In [1]: import numpy as np

In [2]: import numpy.linalg as la

In [3]: np.set_printoptions(precision=3, suppress=True, linewidth=140, floatmode="fixed")

In [4]: mat = np.loadtxt("data.csv", delimiter=",")

In [5]: mat
Out[5]: 
array([[-0.167,  0.833, -0.500, -0.167],
       [ 0.833,  0.405,  0.357,  0.119],
       [-0.500,  0.357,  0.786, -0.071],
       [-0.167,  0.119, -0.071,  0.976]])

In [6]: # columns are unit length and at right angles

In [7]: [round(float(la.det(mat[:i, :i])), 2) + 0 for i in range(1, 5)]
Out[7]: [-0.17, -0.76, -0.98, -1.0]

In [8]: round(float(la.eigvalsh(mat).min()), 3)
Out[8]: -1.0

In [9]: np.all(la.eigvalsh(mat) > 0)
Out[9]: np.False_

In [10]: arr = np.array([[38, -10, 6, -16], [-10, 33, -3, 7], [6, -3, 9, 3], [-16, 7, 3, 11]])

In [11]: arr
Out[11]: 
array([[ 38, -10,   6, -16],
       [-10,  33,  -3,   7],
       [  6,  -3,   9,   3],
       [-16,   7,   3,  11]])

In [12]: U, s, VT = la.svd(arr)

In [13]: evecs = VT[:(s > 1e-8).sum()]

In [14]: rng = np.random.default_rng(75)

In [15]: x0 = arr[1] + 3 * arr[3] + rng.integers(2) * np.eye(4)[2]

In [16]: x0
Out[16]: array([-58.000,  54.000,   7.000,  40.000])

In [17]: np.diag(evecs.T @ evecs)
Out[17]: array([0.859, 0.991, 0.716, 0.434])

In [18]: print(evecs.T @ evecs)
[[ 0.859  0.035  0.200 -0.283]
 [ 0.035  0.991 -0.050  0.071]
 [ 0.200 -0.050  0.716  0.401]
 [-0.283  0.071  0.401  0.434]]

In [19]: K = np.load("x.npy")

In [20]: K
Out[20]: 
array([[ -4.976, -18.225, -10.381,  -1.878],
       [ -3.428, -12.435,  -7.806,  -1.651],
       [ -2.857, -10.265,  -6.798,  -1.547],
       [ -2.105,  -7.363,  -5.390,  -1.380],
       [ -1.180,  -3.721,  -3.436,  -1.083],
       [ -0.658,  -1.643,  -2.072,  -0.790],
       [ -0.440,  -0.833,  -1.359,  -0.581],
       [ -0.364,  -0.591,  -1.083,  -0.485],
       [ -0.348,  -0.546,  -1.025,  -0.463],
       [  0.333,   0.366,   0.522,   0.253],
       [  1.142,   1.552,   1.384,   0.590],
       [  1.625,   2.381,   1.825,   0.723],
       [  2.284,   3.600,   2.398,   0.870],
       [  5.000,   9.177,   4.645,   1.278],
       [  5.367,   9.972,   4.944,   1.320],
       [ 13.124,  27.893,  11.279,   1.947],
       [ 13.542,  28.896,  11.623,   1.973]])

In [21]: # rank 3

In [22]: U, s, VT = la.svd(K)

In [23]: evecs = VT[:(s > 1e-8).sum()]

In [24]: x0 = K[5] + 5 * K[8] + rng.integers(2) * np.eye(4)[2]

In [25]: print(x0)
[-2.397 -4.373 -7.195 -3.103]

In [26]: print(la.matrix_rank(np.vstack([K, x0])))
3

In [27]: np.diag(evecs.T @ evecs)
Out[27]: array([0.955, 0.955, 0.818, 0.273])

In [28]: F = np.load("dump.npy")

In [29]: F
Out[29]: 
array([[-0.874,  0.085, -1.797],
       [-0.874, -1.766,  0.341],
       [-1.573,  0.934,  0.809]])

In [30]: U, s, VT = la.svd(F, full_matrices=False)

In [31]: print(np.allclose(U * s @ VT, F))
True

In [32]: np.round(U.T @ F @ VT.T, 3) + 0
Out[32]: 
array([[2.000, 0.000, 0.000],
       [0.000, 2.000, 0.000],
       [0.000, 0.000, 2.000]])

In [33]: U.shape, s.shape, VT.shape
Out[33]: ((3, 3), (3,), (3, 3))

In [34]: la.norm(F, axis=0)
Out[34]: array([2.000, 2.000, 2.000])

In [35]: np.round(F[:, 2] @ F[:, 1], 3)
Out[35]: np.float64(0.0)

In [36]: la.svd(F, compute_uv=False)
Out[36]: array([2.000, 2.000, 2.000])

In [37]: np.round(F.T @ F, 3) + 0
Out[37]: 
array([[4.000, 0.000, 0.000],
       [0.000, 4.000, 0.000],
       [0.000, 0.000, 4.000]])

In [38]: lab = rng.permutation(3)

In [39]: A2 = F[:, lab] * rng.choice([-1, 1], 3)

In [40]: A2
Out[40]: 
array([[ 0.085, -1.797,  0.874],
       [-1.766,  0.341,  0.874],
       [ 0.934,  0.809,  1.573]])

In [41]: U, _, VT = la.svd(F.T @ A2)

In [42]: print(np.round(la.lstsq(F, A2)[0], 3) + 0)
[[ 0.000  0.000 -1.000]
 [ 1.000  0.000  0.000]
 [ 0.000  1.000  0.000]]

In [43]: U, s, VT = la.svd(A2, full_matrices=False)

In [44]: print(np.cumsum(s ** 2) / np.sum(s ** 2))
[0.333 0.667 1.000]

In [45]: np.allclose(U * s @ VT, A2)
Out[45]: True

In [46]: U.shape, s.shape, VT.shape
Out[46]: ((3, 3), (3,), (3, 3))

In [47]: s / s[0]
Out[47]: array([1.000, 1.000, 1.000])

In [48]: round(np.sqrt((s ** 2).sum()), 3), np.round(la.norm(A2), 3)
Out[48]: (np.float64(3.464), np.float64(3.464))

In [49]: print(np.round(VT @ VT.T, 3) + 0)
[[1.000 0.000 0.000]
 [0.000 1.000 0.000]
 [0.000 0.000 1.000]]

In [50]: np.round(U.T @ A2 @ VT.T, 3) + 0
Out[50]: 
array([[2.000, 0.000, 0.000],
       [0.000, 2.000, 0.000],
       [0.000, 0.000, 2.000]])

In [51]: np.kron(np.eye(2, dtype=int), F)
Out[51]: 
array([[-0.874,  0.085, -1.797, -0.000,  0.000, -0.000],
       [-0.874, -1.766,  0.341, -0.000, -0.000,  0.000],
       [-1.573,  0.934,  0.809, -0.000,  0.000,  0.000],
       [-0.000,  0.000, -0.000, -0.874,  0.085, -1.797],
       [-0.000, -0.000,  0.000, -0.874, -1.766,  0.341],
       [-0.000,  0.000,  0.000, -1.573,  0.934,  0.809]])

In [52]: round(la.det(F.T), 3)
Out[52]: np.float64(8.0)

In [53]: round(float(np.einsum("ij,ji->", F, F)), 3)
Out[53]: 10.68

In [54]: print(round(np.einsum("ii->", F), 3))
-1.831

In [55]: round(la.eigvals(F).sum().real, 3)
Out[55]: np.float64(-1.831)

In [56]: A2 = np.array([[5, 5], [0, 0]])

In [57]: W2 = np.array([[1, 1, 0], [2, 0, 0], [1, 2, 2]])

In [58]: X = np.kron(A2, W2)

In [59]: print(X)
[[ 5  5  0  5  5  0]
 [10  0  0 10  0  0]
 [ 5 10 10  5 10 10]
 [ 0  0  0  0  0  0]
 [ 0  0  0  0  0  0]
 [ 0  0  0  0  0  0]]

In [60]: # rows and columns are dependent

In [61]: w1 = np.array([[1, 5, 4], [3, 5, 4], [4, 0, 5], [0, 4, 4], [1, 3, 2], [5, 1, 3]])

In [62]: b = np.array([1, 2, 1])

In [63]: hid = np.maximum(X @ w1 + b, 0)

In [64]: (hid > 0).astype(int)
Out[64]: 
array([[1, 1, 1],
       [1, 1, 1],
       [1, 1, 1],
       [1, 1, 1],
       [1, 1, 1],
       [1, 1, 1]])

In [65]: print(hid)
[[ 26  87  71]
 [ 11  92  81]
 [136 137 181]
 [  1   2   1]
 [  1   2   1]
 [  1   2   1]]

In [66]: (hid > 0).mean(axis=0)
Out[66]: array([1.000, 1.000, 1.000])

In [67]: W2 = np.array([[-2, 3], [1, 2], [-1, -1]])

In [68]: w1 @ W2
Out[68]: 
array([[ -1,   9],
       [ -5,  15],
       [-13,   7],
       [  0,   4],
       [ -1,   7],
       [-12,  14]])

In [69]: print(hid @ W2)
[[ -36  181]
 [ -11  136]
 [-316  501]
 [  -1    6]
 [  -1    6]
 [  -1    6]]

In [70]: (hid @ W2).round(6).argmax(axis=1)
Out[70]: array([1, 1, 1, 1, 1, 1])

In [71]: ang = np.radians(120)

In [72]: r_ = np.eye(3)

In [73]: r_[2, 2] = r_[0, 0] = np.cos(ang)

In [74]: r_[2, 0], r_[0, 2] = -np.sin(ang), np.sin(ang)

In [75]: r_
Out[75]: 
array([[-0.500,  0.000,  0.866],
       [ 0.000,  1.000,  0.000],
       [-0.866,  0.000, -0.500]])

In [76]: A2 = hid @ r_.T

In [77]: la.svd(hid, compute_uv=False), la.svd(A2, compute_uv=False)
Out[77]: (array([307.571,  61.752,   7.921]), array([307.571,  61.752,   7.921]))

In [78]: np.abs(A2 - hid).max(axis=0)
Out[78]: array([ 53.648,   0.000, 389.279])

In [79]: np.allclose(hid @ hid.T, A2 @ A2.T)
Out[79]: True

In [80]: A2
Out[80]: 
array([[  48.488,   87.000,  -58.017],
       [  64.648,   92.000,  -50.026],
       [  88.751,  137.000, -208.279],
       [   0.366,    2.000,   -1.366],
       [   0.366,    2.000,   -1.366],
       [   0.366,    2.000,   -1.366]])

In [81]: m1 = np.array([[-3.0, 3.0, 1.0, 0.0],
    ...:     [-2.0, -3.0, 3.0, 0.0],
    ...:     [2.0, -3.0, 0.0, 0.0],
    ...:     [0.0, 0.0, 0.0, -2.0]])

In [82]: # 2 groups of indices that never mix

In [83]: O, evecs = la.qr(m1[:, :3])[0], la.qr(m1[:, 3:])[0]

In [84]: s = la.svd(O.T @ evecs, compute_uv=False)

In [85]: np.degrees(np.arccos(s.clip(0, 1)))
Out[85]: array([90.000])

In [86]: round(float(la.norm(O @ O.T - evecs @ evecs.T, 2)), 3)
Out[86]: 1.0

In [87]: print((s > 0.9).sum())
0

In [88]: np.abs(m1).max()
Out[88]: np.float64(3.0)

In [89]: m1[4]
IndexError: index 4 is out of bounds for axis 0 with size 4


In [90]: m1.mean(axis=0)
Out[90]: array([-0.750, -0.750,  1.000, -0.500])

In [91]: np.count_nonzero(m1)
Out[91]: np.int64(9)

In [92]: m1 - m1[0]
Out[92]: 
array([[ 0.000,  0.000,  0.000,  0.000],
       [ 1.000, -6.000,  2.000,  0.000],
       [ 5.000, -6.000, -1.000,  0.000],
       [ 3.000, -3.000, -1.000, -2.000]])

In [93]: la.matrix_rank(m1)
Out[93]: np.int64(4)

In [94]: np.zeros(4, 4)
TypeError: Cannot interpret '4' as a data type


In [95]: m1[:, 4]
IndexError: index 4 is out of bounds for axis 1 with size 4


In [96]: A2 = m1 + rng.integers(-2, 3, (4, 3)) @ rng.integers(-2, 3, (3, 4))

In [97]: A2
Out[97]: 
array([[-7.000,  6.000,  3.000,  0.000],
       [ 0.000, -3.000,  3.000,  3.000],
       [-4.000,  1.000,  2.000, -2.000],
       [ 6.000, -1.000, -8.000, -6.000]])

In [98]: A2 - m1
Out[98]: 
array([[-4.000,  3.000,  2.000,  0.000],
       [ 2.000,  0.000,  0.000,  3.000],
       [-6.000,  4.000,  2.000, -2.000],
       [ 6.000, -1.000, -8.000, -4.000]])

In [99]: print(la.matrix_rank(A2 - m1, tol=1e-8))
3
